$ python3 -q
>>> import numpy as np
>>> np.set_printoptions(precision=2, suppress=True, linewidth=160)
>>> rnd = lambda a: np.round(a, 2) + 0
>>> out = np.array([[3], [-2], [-2], [0], [3]])
>>> W2 = np.array([[-1, 2, 2, -2, 2, -2]])
>>> data = out @ W2
>>> print(data)
[[-3  6  6 -6  6 -6]
 [ 2 -4 -4  4 -4  4]
 [ 2 -4 -4  4 -4  4]
 [ 0  0  0  0  0  0]
 [-3  6  6 -6  6 -6]]
>>> def softmax(z):
...     e = np.exp(z - z.max(axis=-1, keepdims=True))
...     return e / e.sum(axis=-1, keepdims=True)
... 
>>> print(rnd(softmax(data[2] + 2)))
[0.06 0.   0.   0.47 0.   0.47]
>>> att = data @ data.T / np.sqrt(6)
>>> print(softmax(att).round(6).argmax(axis=1))
[0 1 1 0 0]
>>> print(rnd(softmax(att)))
[[0.5 0.  0.  0.  0.5]
 [0.  0.5 0.5 0.  0. ]
 [0.  0.5 0.5 0.  0. ]
 [0.2 0.2 0.2 0.2 0.2]
 [0.5 0.  0.  0.  0.5]]
>>> print(rnd(softmax(att)[2] @ data))
[ 2. -4. -4.  4. -4.  4.]
>>> print(np.linalg.matrix_rank(data, rtol=0.1))
1
>>> m1 = np.array([[4, 4, 3, 4], [4, 4, 3, 6], [3, 3, 4, 2], [4, 6, 2, 2]])
>>> # equal to its transpose
>>> Q = m1.astype(float).copy()
>>> for j in range(4):
...     Q[:, j] -= Q[:, :j] @ (Q[:, :j].T @ Q[:, j])
...     Q[:, j] /= np.linalg.norm(Q[:, j])
... 
>>> print(rnd(Q.T @ Q))
[[1. 0. 0. 0.]
 [0. 1. 0. 0.]
 [0. 0. 1. 0.]
 [0. 0. 0. 1.]]
>>> M = np.load("run18.npy")
>>> print(M)
[[ -1.3   1.9  -0.3   0.7   0.4  -2.1]
 [  1.5   0.   -0.7  -1.2  -0.6   1. ]
 [  0.6   0.2   2.9   1.2   0.2  -1.8]
 [  0.2  -1.7   1.1   0.2  -1.   -1.2]
 [ -0.7  -0.7  -2.    0.2   1.1  -0.1]
 [ -1.2   0.3  -0.8   1.5   0.2  -2. ]
 [ -0.4   2.    0.8   0.1   2.4   0.6]
 [ -0.7  -0.5  -0.7  -0.8   1.1   0. ]
 [  1.3  -1.6  -0.7  -0.2  -0.3  -0.3]
 [ -0.4   0.6   1.3  -0.6   0.8  -0.7]
 [  1.   -2.8   1.   -1.1   1.3   1.2]
 [ -0.4  -0.1   1.8   0.    1.3   0.4]
 [  0.3  -1.2  -1.4  -0.1  -0.1  -0.1]
 [  1.7   1.6   0.1   0.2   0.4   0.4]
 [  0.1   0.2   1.5  -1.    0.4  -2.3]
 [ -0.4  -1.5  -0.2   0.8  -2.3  -1.3]
 [  0.4   1.1  -0.9   2.1  -0.3   0. ]
 [  0.6   0.2  -0.9   1.4   1.7   2.2]
 [  0.2  -0.9   2.1  -1.   -0.6   2.4]
 [  0.8  -0.5  -1.4  -1.5   2.1  -0.3]
 [ -0.3  -1.2  -0.6   0.9   0.8   1. ]
 [ -0.1  -0.5  -1.9   0.9   1.5  -0.4]
 [  2.6  -1.   -0.6  -0.9  -0.5  -1.2]
 [  1.9   1.6  -1.1  -1.9   0.8   1.7]
 [-32.   30.   -2.   -2.    8.  -22. ]
 [ -1.5   0.   -0.3   0.6  -0.6   2.1]
 [  0.4  -0.5   0.4   0.2   0.6   1.4]]
>>> # row 24 dominates
>>> W2 = M[[17, 1]].astype(float)
>>> for _ in range(4):
...     lab = np.linalg.norm(M[:, None] - W2, axis=-1).argmin(axis=1)
...     W2 = np.array([M[lab == j].mean(axis=0) for j in range(2)])
... 
>>> print(lab)
[1 1 1 1 1 1 1 1 1 1 1 1 1 1 1 1 1 1 1 1 1 1 1 1 0 1 1]
>>> print(rnd(W2))
[[-32.    30.    -2.    -2.     8.   -22.  ]
 [  0.24  -0.19  -0.06   0.03   0.42   0.02]]
>>> print(rnd(W2[1] - W2[0]))
[ 32.24 -30.19   1.94   2.03  -7.58  22.02]
>>> Uu, s, Vt = np.linalg.svd(W2)
>>> print(rnd(s))
[49.8   0.48]
>>> out = Uu[:, :1] @ np.diag(s[:1]) @ Vt[:1]
>>> print(rnd(np.linalg.norm(W2 - out) / np.linalg.norm(W2)))
0.01
>>> print(np.linalg.matrix_rank(W2, rtol=0.05))
1
>>> print(rnd(out))
[[-32.    30.    -2.    -2.     8.   -22.  ]
 [  0.14  -0.13   0.01   0.01  -0.03   0.09]]
>>> Xs = M - M.mean(axis=0)
>>> vecs = np.linalg.svd(Xs)[2][:1]
>>> out = Xs - Xs @ vecs.T @ vecs
>>> print(rnd((Xs @ vecs.T).std(axis=0)))
[9.52]
>>> print(rnd(np.linalg.norm(out) / np.linalg.norm(Xs)))
0.25
>>> print(np.linalg.norm(out, axis=1).round(6).argmax())
2
>>> print(rnd(np.diag(vecs.T @ vecs)))
[0.41 0.37 0.   0.   0.02 0.2 ]
>>> vec = np.array([-3, -4, -2, 0, -5, 4])
>>> target = M @ vec
>>> coef, lr = np.zeros(6), 1 / np.linalg.norm(M, 2) ** 2
>>> for i in range(200):
...     coef -= lr * M.T @ (M @ coef - target)
...     if i % 50 == 0: print(i, round(np.linalg.norm(M @ coef - target), 2))
... 
0 40.52
50 23.09
100 13.63
150 8.28
>>> print(rnd(coef))
[-2.39 -3.78 -1.81  0.45 -4.4   3.59]
>>> F = np.load("arr.npy")
>>> print(F)
[[5. 4. 0. 4. 4. 4. 4. 4.]
 [4. 5. 0. 4. 4. 4. 4. 4.]
 [0. 0. 5. 0. 0. 0. 0. 0.]
 [4. 4. 0. 5. 4. 4. 4. 4.]
 [4. 4. 0. 4. 5. 4. 4. 4.]
 [4. 4. 0. 4. 4. 5. 4. 4.]
 [4. 4. 0. 4. 4. 4. 5. 4.]
 [4. 4. 0. 4. 4. 4. 4. 5.]]
>>> # symmetric, so the eigenvalues are real
>>> rng = np.random.default_rng(71613)
>>> lab = rng.permutation(8)
>>> print(lab)
[5 7 2 6 0 4 3 1]
>>> out = F[lab][:, lab]
>>> print(out)
[[5. 4. 0. 4. 4. 4. 4. 4.]
 [4. 5. 0. 4. 4. 4. 4. 4.]
 [0. 0. 5. 0. 0. 0. 0. 0.]
 [4. 4. 0. 5. 4. 4. 4. 4.]
 [4. 4. 0. 4. 5. 4. 4. 4.]
 [4. 4. 0. 4. 4. 5. 4. 4.]
 [4. 4. 0. 4. 4. 4. 5. 4.]
 [4. 4. 0. 4. 4. 4. 4. 5.]]
>>> print(np.diag(out))
[5. 5. 5. 5. 5. 5. 5. 5.]
>>> print(rnd(np.sort(np.abs(np.linalg.eigvals(out)))))
[ 1.  1.  1.  1.  1.  1.  5. 29.]
>>> print(np.trace(out))
40.0
>>> u, g = F[7], F[0]
>>> print(u @ u)
121.0
>>> print(u @ g)
120.0
>>> pr = (u @ g) / (u @ u) * u
>>> print(rnd((g - pr) @ u))
0.0
>>> print(np.linalg.matrix_rank(np.outer(u, g)))
1
>>> print(rnd(np.linalg.norm(u + g) ** 2 + np.linalg.norm(u - g) ** 2))
484.0
>>> print(rnd(g - pr))
[ 1.03  0.03  0.    0.03  0.03  0.03  0.03 -0.96]
>>> print(rnd(pr))
[3.97 3.97 0.   3.97 3.97 3.97 3.97 4.96]
>>> feats = np.array([[-1, -1], [0, -2]])
>>> print(feats)
[[-1 -1]
 [ 0 -2]]
>>> # triangular: eigenvalues sit on the diagonal
>>> Q, R = np.linalg.qr(feats)
>>> print(np.allclose(R.T @ R, feats.T @ feats))
True
>>> print(Q.T @ Q)
[[1. 0.]
 [0. 1.]]
